$ python -q
>>> import numpy as np
>>> np.set_printoptions(precision=2, suppress=True, linewidth=100)
>>> W0 = np.array([[-5, -2, 3, 2], [-1, 0, 4, 2], [-3, -5, 0, 1], [4, 1, -2, 5]])
>>> W0[:, 3] = 5 * W0[:, 0]
>>> W0
array([[ -5,  -2,   3, -25],
       [ -1,   0,   4,  -5],
       [ -3,  -5,   0, -15],
       [  4,   1,  -2,  20]])
>>> np.linalg.cond(W0) > 100
np.True_
>>> np.linalg.matrix_rank(W0, rtol=0.1)
np.int64(2)
>>> X = np.array([[1, -2, 4, -8], [1, -1, 1, -1], [1, 0, 0, 0]])
>>> X
array([[ 1, -2,  4, -8],
       [ 1, -1,  1, -1],
       [ 1,  0,  0,  0]])
>>> t = np.radians(172)
>>> R = np.eye(4)
>>> R[0, 0] = R[1, 1] = np.cos(t)
>>> R[0, 1], R[1, 0] = -np.sin(t), np.sin(t)
>>> R
array([[-0.99, -0.14,  0.  ,  0.  ],
       [ 0.14, -0.99,  0.  ,  0.  ],
       [ 0.  ,  0.  ,  1.  ,  0.  ],
       [ 0.  ,  0.  ,  0.  ,  1.  ]])
>>> other = X @ R.T
>>> other
array([[-0.71,  2.12,  4.  , -8.  ],
       [-0.85,  1.13,  1.  , -1.  ],
       [-0.99,  0.14,  0.  ,  0.  ]])
>>> np.round(np.linalg.det(R), 2), round(np.trace(R), 2)
(np.float64(1.0), np.float64(0.02))
>>> np.allclose(np.linalg.norm(X, axis=1), np.linalg.norm(other, axis=1))
True
>>> np.allclose(X @ X.T, other @ other.T)
True
>>> np.allclose(W0, W0.T)
False
>>> np.linalg.determinant(W0)
Traceback (most recent call last):
  File "<python-input-20>", line 1, in <module>
    np.linalg.determinant(W0)
    ^^^^^^^^^^^^^^^^^^^^^
AttributeError: module 'numpy.linalg' has no attribute 'determinant'
>>> np.allclose(W0 @ W0.T, W0.T @ W0)
False
>>> assert W0 == W0.T
Traceback (most recent call last):
  File "<python-input-22>", line 1, in <module>
    assert W0 == W0.T
           ^^^^^^^^^^
ValueError: The truth value of an array with more than one element is ambiguous. Use a.any() or a.all()
>>> other = X / np.sqrt((X ** 2).mean(axis=1, keepdims=True))
>>> np.linalg.matrix_rank(other) == np.linalg.matrix_rank(X)
np.True_
>>> W = np.array([[-7, 7, 1, -6], [4, -8, -4, 7], [9, 5, -6, 7], [9, 1, -7, 6]])
>>> b = np.array([-2, 2, 2, 1])
>>> hid = np.maximum(X @ W + b, 0)
>>> (hid > 0).mean(axis=0)
array([0., 1., 1., 0.])
>>> np.linalg.matrix_rank(hid)
np.int64(2)
>>> (hid > 0).astype(int)
array([[0, 1, 1, 0],
       [0, 1, 1, 0],
       [0, 1, 1, 0]])
>>> basis = np.array([[0, 2, 3], [1, -1, 0], [-1, -3, 2], [-3, -1, -2]])
>>> W @ basis
array([[ 24, -18,  -7],
       [-25,  21, -10],
       [-10,  24,   1],
       [-10,  32,   1]])
>>> hid @ basis
array([[  -6, -166,   86],
       [  13,  -45,   16],
       [   6,  -18,    6]])
>>> (hid @ basis).round(6).argmax(axis=1)
array([2, 2, 0])
>>> T = np.stack([X, -3 * X, X[::-1]])
>>> np.einsum("bij,cij->bc", T, T)
array([[  90, -270,    6],
       [-270,  810,  -18],
       [   6,  -18,   90]])
>>> A = np.load("block14.npy")
>>> A
array([[4., 1., 0.],
       [0., 4., 1.],
       [0., 0., 4.]])
>>> other = A[0, 0] * A[1:] - np.outer(A[1:, 0], A[0])
>>> other
array([[ 0., 16.,  4.],
       [ 0.,  0., 16.]])
>>> np.flatnonzero(~other.round(6).any(axis=1))
array([], dtype=int64)
>>> other = np.array([[1, 1], [-3, 1]])
>>> basis = np.kron(other, A)
>>> basis
array([[  4.,   1.,   0.,   4.,   1.,   0.],
       [  0.,   4.,   1.,   0.,   4.,   1.],
       [  0.,   0.,   4.,   0.,   0.,   4.],
       [-12.,  -3.,  -0.,   4.,   1.,   0.],
       [ -0., -12.,  -3.,   0.,   4.,   1.],
       [ -0.,  -0., -12.,   0.,   0.,   4.]])
>>> x = np.array([1, 2, -2, 1, -1, -1])
>>> rhs = basis @ x
>>> rhs
array([  9.,   1., -12., -15., -23.,  20.])
>>> np.linalg.solve(basis, 4 * rhs)
array([ 4.,  8., -8.,  4., -4., -4.])
>>> np.linalg.solve(basis.T, basis[1])
array([0., 1., 0., 0., 0., 0.])
>>> data = np.load("out10.npy")
>>> data
array([[-6,  8, -4],
       [-1,  1,  8],
       [-6,  8, -4]])
>>> np.argsort(-np.linalg.norm(data, axis=0).round(6), kind="stable")[:3]
array([1, 2, 0])
>>> round(np.linalg.norm(data, 2) / np.linalg.norm(data), 2)
np.float64(0.89)
>>> np.linalg.matrix_rank(data, rtol=0.1)
np.int64(2)
>>> K = np.load("dump.npy")
>>> K
array([[ 0, -2],
       [ 3, -2],
       [ 6, -6]])
>>> other = K / np.sqrt((K ** 2).mean(axis=1, keepdims=True))
>>> np.linalg.matrix_rank(other) == np.linalg.matrix_rank(K)
np.True_
>>> other[1]
array([ 1.18, -0.78])
>>> hat = K @ np.linalg.solve(K.T @ K, K.T)
>>> np.round((np.eye(3) - hat) @ K, 2) + 0
array([[0., 0.],
       [0., 0.],
       [0., 0.]])
>>> np.linalg.matrix_rank(np.eye(3) - hat)
np.int64(1)
>>> np.allclose(hat @ hat, hat)
True
>>> np.round(np.linalg.eigvalsh(hat), 2) + 0
array([0., 1., 1.])
>>> feats = np.array([[2, 5, -1], [-1, 2, 5], [5, -1, 2]])
>>> feats
array([[ 2,  5, -1],
       [-1,  2,  5],
       [ 5, -1,  2]])
>>> other = feats / np.sqrt((feats ** 2).mean(axis=1, keepdims=True))
>>> other[0]
array([ 0.63,  1.58, -0.32])
>>> np.linalg.matrix_rank(feats - feats.mean(axis=1, keepdims=True))
np.int64(2)
>>> np.linalg.norm(other, axis=1)
array([1.73, 1.73, 1.73])
>>> left, sig = np.linalg.svd(feats)
Traceback (most recent call last):
  File "<python-input-71>", line 1, in <module>
    left, sig = np.linalg.svd(feats)
    ^^^^^^^^^
ValueError: too many values to unpack (expected 2)
>>> left, sig, vt = np.linalg.svd(feats, full_matrices=False)
>>> left.shape, sig.shape, vt.shape
((3, 3), (3,), (3, 3))
>>> np.round(left.T @ left, 2) + 0
array([[1., 0., 0.],
       [0., 1., 0.],
       [0., 0., 1.]])
>>> sig
array([6. , 5.2, 5.2])
>>> np.cumsum(sig ** 2) / np.sum(sig ** 2)
array([0.4, 0.7, 1. ])
>>> np.abs(left[:, 0]).round(6).argmax()
np.int64(0)
>>> (sig > 1e-8).sum()
np.int64(3)
>>> np.round(vt @ vt.T, 2) + 0
array([[1., 0., 0.],
       [0., 1., 0.],
       [0., 0., 1.]])
>>> rng = np.random.default_rng(200066)
>>> labels = rng.permutation(3)
>>> labels
array([0, 1, 2])
>>> other = feats[labels][:, labels]
>>> np.sort(np.abs(np.linalg.eigvals(other)))
array([5.2, 5.2, 6. ])
>>> np.trace(other)
np.int64(6)
>>> np.allclose(other, feats)
True
>>> np.round(np.linalg.det(other), 2), np.round(np.linalg.det(feats[labels]), 2)
(np.float64(162.0), np.float64(162.0))
>>> other
array([[ 2,  5, -1],
       [-1,  2,  5],
       [ 5, -1,  2]])
>>> r0, v = other[2], other[0]
>>> r0 @ r0
np.int64(30)
>>> p = (r0 @ v) / (r0 @ r0) * r0
>>> np.round(np.linalg.norm(r0 + v) ** 2 + np.linalg.norm(r0 - v) ** 2, 2)
np.float64(120.0)
>>> p
array([ 0.5, -0.1,  0.2])
>>> np.outer(r0, v)
array([[10, 25, -5],
       [-2, -5,  1],
       [ 4, 10, -2]])
>>> E = np.load("case2.npy")
>>> E
array([[ 0.82, -0.08,  1.46, -1.09],
       [ 1.05,  1.43, -0.82, -0.42],
       [-1.17,  0.12, -0.49, -1.54],
       [ 0.93, -1.39, -0.97, -0.5 ]])
>>> other = E / np.linalg.norm(E, axis=1, keepdims=True)
>>> G = other @ other.T
>>> G.round(2) + 0
array([[1., 0., 0., 0.],
       [0., 1., 0., 0.],
       [0., 0., 1., 0.],
       [0., 0., 0., 1.]])
>>> (np.abs(G) > 0.9).astype(int)
array([[1, 0, 0, 0],
       [0, 1, 0, 0],
       [0, 0, 1, 0],
       [0, 0, 0, 1]])
>>> round(float(np.abs(np.linalg.eigvals(data)).max()), 2)
13.79
>>> (data - data.T) / 2
array([[ 0. ,  4.5,  1. ],
       [-4.5,  0. ,  0. ],
       [-1. ,  0. ,  0. ]])
>>> np.allclose(data, data.T)
False
>>> np.linalg.matrix_power(data, 4)
array([[ 11208, -15336,  17664],
       [ -5727,   7785,  -7692],
       [ 11208, -15336,  17664]])
>>> np.allclose(data @ data.T, data.T @ data)
False
>>> data @ data
array([[ 52, -72, 104],
       [-43,  57, -20],
       [ 52, -72, 104]])
>>> round(float(np.linalg.det(data)), 2)
0.0
>>> t = np.radians(90)
>>> R = np.eye(4)
>>> R[3, 3] = R[2, 2] = np.cos(t)
>>> R[3, 2], R[2, 3] = -np.sin(t), np.sin(t)
>>> R.round(2) + 0
array([[ 1.,  0.,  0.,  0.],
       [ 0.,  1.,  0.,  0.],
       [ 0.,  0.,  0.,  1.],
       [ 0.,  0., -1.,  0.]])
>>> other = E @ R.T
>>> np.allclose(E @ E.T, other @ other.T)
True
>>> np.abs(other - E).max(axis=0)
array([0.  , 0.  , 2.55, 2.03])
>>> np.linalg.svd(E, compute_uv=False), np.linalg.svd(other, compute_uv=False)
(array([2., 2., 2., 2.]), array([2., 2., 2., 2.]))
>>> other
array([[ 0.82, -0.08, -1.09, -1.46],
       [ 1.05,  1.43, -0.42,  0.82],
       [-1.17,  0.12, -1.54,  0.49],
       [ 0.93, -1.39, -0.5 ,  0.97]])
>>> round(np.linalg.det(R), 2), np.trace(R)
(np.float64(1.0), np.float64(2.0))
>>> r0 = np.array([-2, 0, 1, -3])
>>> other = E + np.outer(r0, np.eye(4)[2])
>>> np.round(np.linalg.det(other) / np.linalg.det(E), 2), round(float(1 + np.linalg.solve(E, r0)[2]), 2)
(np.float64(0.87), 0.87)
>>> left, sig, vt = np.linalg.svd(E, full_matrices=False)
>>> sig / sig[0]
array([1., 1., 1., 1.])
>>> np.cumsum(sig ** 2) / np.sum(sig ** 2)
array([0.25, 0.5 , 0.75, 1.  ])
>>> np.round(left.T @ left, 2) + 0
array([[1., 0., 0., 0.],
       [0., 1., 0., 0.],
       [0., 0., 1., 0.],
       [0., 0., 0., 1.]])
>>> sig
array([2., 2., 2., 2.])
>>> np.round(vt @ vt.T, 2) + 0
array([[1., 0., 0., 0.],
       [0., 1., 0., 0.],
       [0., 0., 1., 0.],
       [0., 0., 0., 1.]])
>>> left.shape, sig.shape, vt.shape
((4, 4), (4,), (4, 4))
>>> J = np.loadtxt("w.csv", delimiter=",")
>>> J
array([[ 7.66, -3.47, -0.24, -1.93],
       [-2.68, -4.53, -5.46,  1.98],
       [ 3.18,  5.8 , -5.18, -2.56],
       [ 2.27,  1.15, -0.89,  8.91]])
>>> other = J / np.sqrt((J ** 2).mean(axis=1, keepdims=True))
>>> np.linalg.norm(other, axis=1)
array([2., 2., 2., 2.])
>>> np.linalg.matrix_rank(other) == np.linalg.matrix_rank(J)
np.True_
>>> other = np.array([[-3, 0], [0, 0], [0, -2], [1, 1]])
>>> np.einsum("ik,kj->ji", J, other)
array([[-24.89,  10.02, -12.11,   2.08],
       [ -1.45,  12.9 ,   7.81,  10.68]])
>>> other @ J
Traceback (most recent call last):
  File "<python-input-136>", line 1, in <module>
    other @ J
    ~~~~~~^~~
ValueError: matmul: Input operand 1 has a mismatch in its core dimension 0, with gufunc signature (n?,k),(k,m?)->(n?,m?) (size 4 is different from 2)
>>> np.einsum("ik,kj->ij", J, other)
array([[-24.89,  -1.45],
       [ 10.02,  12.9 ],
       [-12.11,   7.81],
       [  2.08,  10.68]])
>>> np.einsum("ij->j", J)
array([ 10.43,  -1.05, -11.77,   6.4 ])
